$ ipython --no-banner

In [1]: import numpy as np

In [2]: import numpy.linalg as la

In [3]: np.set_printoptions(suppress=True, linewidth=140)

In [4]: rnd = lambda a: np.round(a, 2) + 0

In [5]: f = np.array([4, -5, -3, 4])

In [6]: r1 = np.array([4, -1, -6])

In [7]: F = np.outer(f, r1)

In [8]: F
Out[8]: 
array([[ 16,  -4, -24],
       [-20,   5,  30],
       [-12,   3,  18],
       [ 16,  -4, -24]])

In [9]: r = la.matrix_rank(F)

In [10]: r
Out[10]: np.int64(1)

In [11]: N = la.svd(F)[2][r:].T

In [12]: N.shape
Out[12]: (3, 2)

In [13]: [int(la.matrix_rank(np.delete(F, i, axis=0))) for i in range(4)]
Out[13]: [1, 1, 1, 1]

In [14]: np.unique(F.round(6), axis=0).shape
Out[14]: (3, 3)

In [15]: la.matrix_rank(F, rtol=0.1)
Out[15]: np.int64(1)

In [16]: la.cond(F) > 100
Out[16]: np.True_

In [17]: f = np.array([0, 1, 1])

In [18]: np.cross(F[1, :3], F[3, :3])
Out[18]: array([0, 0, 0])

In [19]: np.polyval(f, F[1])
Out[19]: array([-19,   6,  31])

In [20]: rnd(la.norm(F))
Out[20]: np.float64(59.14)

In [21]: np.count_nonzero(F)
Out[21]: np.int64(12)

In [22]: F.shape
Out[22]: (4, 3)

In [23]: F.sum(axis=0)
Out[23]: array([0, 0, 0])

In [24]: F - F[0]
Out[24]: 
array([[  0,   0,   0],
       [-36,   9,  54],
       [-28,   7,  42],
       [  0,   0,   0]])

In [25]: print(np.diff(F, axis=0))
[[-36   9  54]
 [  8  -2 -12]
 [ 28  -7 -42]]

In [26]: print(F.sum(axis=1))
[-12  15   9 -12]

In [27]: A = np.loadtxt("arr.csv", delimiter=",")

In [28]: A
Out[28]: 
array([[0., 0., 0., 1., 0., 0.],
       [0., 1., 0., 0., 0., 0.],
       [1., 0., 0., 0., 0., 0.],
       [0., 0., 1., 0., 0., 0.],
       [0., 0., 0., 0., 1., 0.],
       [0., 0., 0., 0., 0., 1.]])

In [29]: # 4 groups of indices that never mix

In [30]: rng = np.random.default_rng(24313)

In [31]: labels = rng.permutation(6)

In [32]: labels
Out[32]: array([0, 3, 5, 1, 2, 4])

In [33]: A2 = A[labels][:, labels]

In [34]: rnd(np.sort(np.abs(la.eigvals(A2))))
Out[34]: array([1., 1., 1., 1., 1., 1.])

In [35]: print(np.allclose(A2, A))
False

In [36]: print(A2)
[[0. 1. 0. 0. 0. 0.]
 [0. 0. 0. 0. 1. 0.]
 [0. 0. 1. 0. 0. 0.]
 [0. 0. 0. 1. 0. 0.]
 [1. 0. 0. 0. 0. 0.]
 [0. 0. 0. 0. 0. 1.]]
